% python3 -q
>>> import numpy as np
>>> import numpy.linalg as la
>>> np.set_printoptions(precision=1, suppress=True, linewidth=200, legacy="1.25")
>>> K = np.load("data.npy")
>>> print(K)
[[0.3 0.  0.3 0.  0.  0.  0.3]
 [0.  0.5 0.  0.  0.  0.5 0. ]
 [0.2 0.2 0.2 0.  0.2 0.  0. ]
 [0.  0.  0.2 0.2 0.  0.2 0.2]
 [0.  0.  0.  0.  1.  0.  0. ]
 [0.3 0.  0.3 0.  0.  0.3 0. ]
 [0.  0.2 0.2 0.2 0.  0.  0.2]]
>>> print(K.sum(axis=1))
[1. 1. 1. 1. 1. 1. 1.]
>>> print(np.round(la.matrix_power(K, 100), 1) + 0)
[[0. 0. 0. 0. 1. 0. 0.]
 [0. 0. 0. 0. 1. 0. 0.]
 [0. 0. 0. 0. 1. 0. 0.]
 [0. 0. 0. 0. 1. 0. 0.]
 [0. 0. 0. 0. 1. 0. 0.]
 [0. 0. 0. 0. 1. 0. 0.]
 [0. 0. 0. 0. 1. 0. 0.]]
>>> print(la.matrix_power(K, 2))
[[0.2 0.2 0.3 0.1 0.1 0.  0.2]
 [0.2 0.2 0.2 0.  0.  0.4 0. ]
 [0.1 0.2 0.1 0.  0.3 0.1 0.1]
 [0.1 0.1 0.3 0.1 0.1 0.1 0.1]
 [0.  0.  0.  0.  1.  0.  0. ]
 [0.3 0.1 0.3 0.  0.1 0.1 0.1]
 [0.1 0.2 0.2 0.1 0.1 0.2 0.1]]
>>> pr = np.eye(7)[5]
>>> for _ in range(6):
...     pr = pr @ K
...     print(pr.round(1))
... 
[0.3 0.  0.3 0.  0.  0.3 0. ]
[0.3 0.1 0.3 0.  0.1 0.1 0.1]
[0.2 0.1 0.2 0.  0.2 0.1 0.1]
[0.2 0.2 0.2 0.  0.2 0.1 0.1]
[0.1 0.2 0.2 0.  0.3 0.1 0.1]
[0.1 0.1 0.2 0.  0.3 0.1 0.1]
>>> ang = np.radians(36)
>>> Rm = np.eye(7)
>>> Rm[6, 6] = Rm[1, 1] = np.cos(ang)
>>> Rm[6, 1], Rm[1, 6] = -np.sin(ang), np.sin(ang)
>>> print(Rm)
[[ 1.   0.   0.   0.   0.   0.   0. ]
 [ 0.   0.8  0.   0.   0.   0.   0.6]
 [ 0.   0.   1.   0.   0.   0.   0. ]
 [ 0.   0.   0.   1.   0.   0.   0. ]
 [ 0.   0.   0.   0.   1.   0.   0. ]
 [ 0.   0.   0.   0.   0.   1.   0. ]
 [ 0.  -0.6  0.   0.   0.   0.   0.8]]
>>> A2 = K @ Rm.T
>>> print(np.allclose(K @ K.T, A2 @ A2.T))
True
>>> print(np.round(la.det(Rm), 1), np.round(np.trace(Rm), 1))
1.0 6.6
>>> print(np.flatnonzero(la.matrix_power((Rm != 0) + (Rm.T != 0) + np.eye(7), 7)[3]))
[3]
>>> print(np.sort(la.eigvals(Rm).real))
[0.8 0.8 1.  1.  1.  1.  1. ]
>>> print(np.round(K @ la.pinv(K) @ K, 1) + 0)
[[0.3 0.  0.3 0.  0.  0.  0.3]
 [0.  0.5 0.  0.  0.  0.5 0. ]
 [0.2 0.3 0.2 0.  0.2 0.  0. ]
 [0.  0.  0.2 0.2 0.  0.2 0.2]
 [0.  0.  0.  0.  1.  0.  0. ]
 [0.3 0.  0.3 0.  0.  0.3 0. ]
 [0.  0.3 0.2 0.2 0.  0.  0.2]]
>>> print(la.lstsq(K[:-1].T, K[-1])[2])
6
>>> f, g = K[6], K[3]
>>> print(round(f @ g, 1))
0.2
>>> pr = (f @ g) / (f @ f) * f
>>> print(np.outer(f, g))
[[0.  0.  0.  0.  0.  0.  0. ]
 [0.  0.  0.1 0.1 0.  0.1 0.1]
 [0.  0.  0.1 0.1 0.  0.1 0.1]
 [0.  0.  0.1 0.1 0.  0.1 0.1]
 [0.  0.  0.  0.  0.  0.  0. ]
 [0.  0.  0.  0.  0.  0.  0. ]
 [0.  0.  0.1 0.1 0.  0.1 0.1]]
>>> ang = np.deg2rad(36)
>>> m1 = np.eye(3)
>>> m1[np.ix_([0, 1], [0, 1])] = [[np.cos(ang), -np.sin(ang)], [np.sin(ang), np.cos(ang)]]
>>> print(m1)
[[ 0.8 -0.6  0. ]
 [ 0.6  0.8  0. ]
 [ 0.   0.   1. ]]
>>> print(np.round(m1 @ m1.T, 1) + 0)
[[1. 0. 0.]
 [0. 1. 0.]
 [0. 0. 1.]]
>>> print(la.norm(m1, axis=0))
[1. 1. 1.]
>>> cov = K.T @ K
>>> print(cov)
[[0.3 0.1 0.3 0.  0.1 0.1 0.1]
 [0.1 0.4 0.1 0.1 0.1 0.2 0.1]
 [0.3 0.1 0.4 0.1 0.1 0.2 0.2]
 [0.  0.1 0.1 0.1 0.  0.1 0.1]
 [0.1 0.1 0.1 0.  1.1 0.  0. ]
 [0.1 0.2 0.2 0.1 0.  0.4 0.1]
 [0.1 0.1 0.2 0.1 0.  0.1 0.2]]
>>> print(np.round(la.eigvalsh(cov)[::-1], 1) + 0)
[1.1 0.9 0.4 0.2 0.1 0.  0. ]
>>> print(np.round(la.svd(K, compute_uv=False) ** 2, 1) + 0)
[1.1 0.9 0.4 0.2 0.1 0.  0. ]
>>> A2 = la.inv(m1)
>>> print(A2)
[[ 0.8  0.6  0. ]
 [-0.6  0.8  0. ]
 [ 0.   0.   1. ]]
>>> print(la.det(m1) * A2)
[[ 0.8  0.6  0. ]
 [-0.6  0.8  0. ]
 [ 0.   0.   1. ]]
>>> print(round(float(la.cond(m1)), 1))
1.0
>>> print(round(float(la.slogdet(m1)[0]), 1))
1.0
>>> print(la.svd(A2, compute_uv=False))
[1. 1. 1.]
>>> F = np.array([[-1.0, 0.0, 0.0, 0.0],
...     [0.0, -1.0, -2.0, -2.0],
...     [0.0, -2.0, -1.0, -2.0],
...     [0.0, -2.0, -2.0, -1.0]])
>>> A2 = la.inv(F)
>>> print(A2)
[[-1.  -0.  -0.  -0. ]
 [-0.   0.6 -0.4 -0.4]
 [-0.  -0.4  0.6 -0.4]
 [ 0.  -0.4 -0.4  0.6]]
>>> print((np.abs(A2) > 1e-9).astype(int))
[[1 0 0 0]
 [0 1 1 1]
 [0 1 1 1]
 [0 1 1 1]]
>>> mat = np.load("run4.npy")
>>> print(mat)
[[ -4.  -2.   3.   4.]
 [ 16.   5.  -8.  -8.]
 [-24.   0.  17.  12.]
 [ 14.  -4. -10.  -3.]]
>>> A2 = np.array([[2, 0], [1, 0]])
>>> Z = np.kron(A2, mat)
>>> print(la.matrix_rank(Z))
4
>>> print(Z)
[[ -8.  -4.   6.   8.  -0.  -0.   0.   0.]
 [ 32.  10. -16. -16.   0.   0.  -0.  -0.]
 [-48.   0.  34.  24.  -0.   0.   0.   0.]
 [ 28.  -8. -20.  -6.   0.  -0.  -0.  -0.]
 [ -4.  -2.   3.   4.  -0.  -0.   0.   0.]
 [ 16.   5.  -8.  -8.   0.   0.  -0.  -0.]
 [-24.   0.  17.  12.  -0.   0.   0.   0.]
 [ 14.  -4. -10.  -3.   0.  -0.  -0.  -0.]]
>>> print(round(float(la.norm(Z, 2)), 1), round(float(la.norm(A2, 2) * la.norm(mat, 2)), 1))
92.7 92.7
>>> A2 = mat / la.norm(mat, axis=1, keepdims=True)
>>> cov = A2 @ A2.T
>>> print(cov[1])
[-1.   1.  -1.   0.9]
>>> print((cov - 2 * np.eye(4)).round(6).argmax(axis=1))
[2 3 0 1]
>>> rng = np.random.default_rng(79)
>>> idx = rng.permutation(4)
>>> print(idx)
[0 3 2 1]
>>> A2 = mat[idx][:, idx]
>>> print(np.round(la.det(A2), 1), round(float(la.det(mat[idx])), 1))
100.0 -100.0
>>> print(np.sort(np.abs(la.eigvals(A2))))
[1. 4. 5. 5.]
>>> print(A2)
[[ -4.   4.   3.  -2.]
 [ 14.  -3. -10.  -4.]
 [-24.  12.  17.   0.]
 [ 16.  -8.  -8.   5.]]
